$ python -q
>>> import numpy as np
>>> np.set_printoptions(precision=3, suppress=True, linewidth=140)
>>> r0 = np.array([0, 3, 0, -3, 3, -3]) + 0.5
>>> m1 = np.outer(r0, r0) / (r0 @ r0)
>>> m1
array([[ 0.007,  0.047,  0.007, -0.033,  0.047, -0.033],
       [ 0.047,  0.327,  0.047, -0.233,  0.327, -0.233],
       [ 0.007,  0.047,  0.007, -0.033,  0.047, -0.033],
       [-0.033, -0.233, -0.033,  0.167, -0.233,  0.167],
       [ 0.047,  0.327,  0.047, -0.233,  0.327, -0.233],
       [-0.033, -0.233, -0.033,  0.167, -0.233,  0.167]])
>>> rng = np.random.default_rng(8380)
>>> idx = rng.permutation(6)
>>> idx
array([0, 5, 4, 2, 3, 1])
>>> A2 = m1[idx][:, idx]
>>> np.diag(A2)
array([0.007, 0.167, 0.327, 0.007, 0.167, 0.327])
>>> np.trace(A2)
np.float64(1.0)
>>> A2
array([[ 0.007, -0.033,  0.047,  0.007, -0.033,  0.047],
       [-0.033,  0.167, -0.233, -0.033,  0.167, -0.233],
       [ 0.047, -0.233,  0.327,  0.047, -0.233,  0.327],
       [ 0.007, -0.033,  0.047,  0.007, -0.033,  0.047],
       [-0.033,  0.167, -0.233, -0.033,  0.167, -0.233],
       [ 0.047, -0.233,  0.327,  0.047, -0.233,  0.327]])
>>> left, sv, VT = np.linalg.svd(m1)
>>> sv.round(3) + 0
array([1., 0., 0., 0., 0., 0.])
>>> A2 = left[:, :1] @ np.diag(sv[:1]) @ VT[:1]
>>> round(float(np.linalg.norm(m1 - A2) / np.linalg.norm(m1)), 3)
0.0
>>> np.linalg.matrix_rank(m1, rtol=0.05)
np.int64(1)
>>> np.linalg.matrix_rank(A2)
np.int64(1)
>>> A2
array([[ 0.007,  0.047,  0.007, -0.033,  0.047, -0.033],
       [ 0.047,  0.327,  0.047, -0.233,  0.327, -0.233],
       [ 0.007,  0.047,  0.007, -0.033,  0.047, -0.033],
       [-0.033, -0.233, -0.033,  0.167, -0.233,  0.167],
       [ 0.047,  0.327,  0.047, -0.233,  0.327, -0.233],
       [-0.033, -0.233, -0.033,  0.167, -0.233,  0.167]])
>>> r = np.linalg.matrix_rank(m1)
>>> r
np.int64(1)
>>> N = np.linalg.svd(m1)[2][r:].T
>>> N @ N.T
array([[ 0.993, -0.047, -0.007,  0.033, -0.047,  0.033],
       [-0.047,  0.673, -0.047,  0.233, -0.327,  0.233],
       [-0.007, -0.047,  0.993,  0.033, -0.047,  0.033],
       [ 0.033,  0.233,  0.033,  0.833,  0.233, -0.167],
       [-0.047, -0.327, -0.047,  0.233,  0.673,  0.233],
       [ 0.033,  0.233,  0.033, -0.167,  0.233,  0.833]])
>>> [int(np.linalg.matrix_rank(m1[:, :j + 1])) for j in range(6)]
[1, 1, 1, 1, 1, 1]
>>> np.allclose(m1 @ N, 0)
True
>>> [int(np.linalg.matrix_rank(m1[:i])) for i in range(1, len(m1) + 1)]
[1, 1, 1, 1, 1, 1]
>>> np.linalg.matrix_rank(m1, rtol=0.1)
np.int64(1)
>>> np.argsort(-np.linalg.norm(m1, axis=0).round(6), kind="stable")[:3]
array([1, 4, 3])
>>> vec = np.array([0, 3, 3, -3, -2, 0])
>>> m1 @ vec
array([ 0.167,  1.167,  0.167, -0.833,  1.167, -0.833])
>>> np.eye(6) - m1
array([[ 0.993, -0.047, -0.007,  0.033, -0.047,  0.033],
       [-0.047,  0.673, -0.047,  0.233, -0.327,  0.233],
       [-0.007, -0.047,  0.993,  0.033, -0.047,  0.033],
       [ 0.033,  0.233,  0.033,  0.833,  0.233, -0.167],
       [-0.047, -0.327, -0.047,  0.233,  0.673,  0.233],
       [ 0.033,  0.233,  0.033, -0.167,  0.233,  0.833]])
>>> np.linalg.eigvalsh(2 * m1 - np.eye(6))
array([-1., -1., -1., -1., -1.,  1.])
>>> np.round(np.trace(m1), 3)
np.float64(1.0)
>>> M = np.array([[-4, 5, 8, 4, 3], [-1, 9, 5, 3, -7], [2, 9, 9, 0, 5]]) * (rng.random((3, 5)) < 0.3)
>>> M
array([[0, 0, 0, 4, 0],
       [0, 0, 0, 0, 0],
       [2, 0, 9, 0, 0]])
>>> # columns 1 and 4 are equal
>>> left, sv, VT = np.linalg.svd(M)
>>> evecs = VT[:(sv > 1e-8).sum()]
>>> vec = M[0] + 2 * M[1] + rng.integers(2) * np.eye(5)[2]
>>> vec
array([0., 0., 1., 4., 0.])
>>> np.round(np.linalg.norm(vec - evecs.T @ evecs @ vec), 3)
np.float64(0.217)
>>> np.diag(evecs.T @ evecs)
array([0.047, 0.   , 0.953, 1.   , 0.   ])
>>> np.linalg.matrix_rank(np.vstack([M, vec]))
np.int64(3)
>>> M.mean(axis=0)
array([0.667, 0.   , 3.   , 1.333, 0.   ])
>>> np.diff(M, axis=0)
array([[ 0,  0,  0, -4,  0],
       [ 2,  0,  9,  0,  0]])
>>> np.count_nonzero(M)
np.int64(3)
>>> M.shape
(3, 5)
>>> np.linalg.matrix_rank(M)
np.int64(2)
>>> mat = np.load("block4.npy")
>>> mat
array([[-0.208, -2.748,  1.185],
       [-0.72 ,  2.81 ,  0.767],
       [-1.284,  0.053,  2.711],
       [ 0.777, -2.753, -0.903],
       [-0.258,  2.978, -0.26 ],
       [ 1.232, -1.678, -2.16 ],
       [ 0.3  ,  2.659, -1.356],
       [ 0.491,  2.423, -1.699],
       [ 0.831,  1.8  , -2.252],
       [-0.999,  2.42 ,  1.464],
       [ 0.917, -2.569, -1.248],
       [-1.038, -1.225,  2.534],
       [-0.725,  2.805,  0.778],
       [-0.155, -2.792,  1.086],
       [ 0.949,  1.497, -2.42 ],
       [ 0.985,  1.392, -2.468],
       [ 1.302, -1.127, -2.457],
       [ 0.773, -2.758, -0.892],
       [-0.966,  2.485,  1.375],
       [ 0.769,  1.939, -2.156],
       [ 0.751, -2.78 , -0.84 ],
       [-1.114,  2.139,  1.784],
       [ 0.452, -2.962, -0.157],
       [-0.432, -2.503,  1.596]])
>>> # rank 2
>>> r = np.linalg.matrix_rank(mat)
>>> r
np.int64(2)
>>> N = np.linalg.svd(mat)[2][r:].T
>>> [int(np.linalg.matrix_rank(mat[:i])) for i in range(1, len(mat) + 1)]
[1, 2, 2, 2, 2, 2, 2, 2, 2, 2, 2, 2, 2, 2, 2, 2, 2, 2, 2, 2, 2, 2, 2, 2]
>>> N @ N.T
array([[0.807, 0.103, 0.381],
       [0.103, 0.013, 0.049],
       [0.381, 0.049, 0.179]])
>>> N[:, 0] / N[np.abs(N[:, 0]).round(6).argmax(), 0]
array([1.   , 0.128, 0.471])
>>> np.round(mat @ N, 3) + 0
array([[0.],
       [0.],
       [0.],
       [0.],
       [0.],
       [0.],
       [0.],
       [0.],
       [0.],
       [0.],
       [0.],
       [0.],
       [0.],
       [0.],
       [0.],
       [0.],
       [0.],
       [0.],
       [0.],
       [0.],
       [0.],
       [0.],
       [0.],
       [0.]])
>>> left, sv, VT = np.linalg.svd(mat, full_matrices=False)
>>> np.round(np.sqrt((sv ** 2).sum()), 3), round(np.linalg.norm(mat), 3)
(np.float64(14.697), np.float64(14.697))
>>> np.cumsum(sv ** 2) / np.sum(sv ** 2)
array([0.614, 1.   , 1.   ])
>>> np.abs(VT[0])
array([0.122, 0.993, 0.011])
>>> (sv > 1e-8).sum()
np.int64(2)
>>> np.round(left.T @ left, 3) + 0
array([[1., 0., 0.],
       [0., 1., 0.],
       [0., 0., 1.]])
>>> np.round(left.T @ mat @ VT.T, 3) + 0
array([[11.519,  0.   ,  0.   ],
       [ 0.   ,  9.128,  0.   ],
       [ 0.   ,  0.   ,  0.   ]])
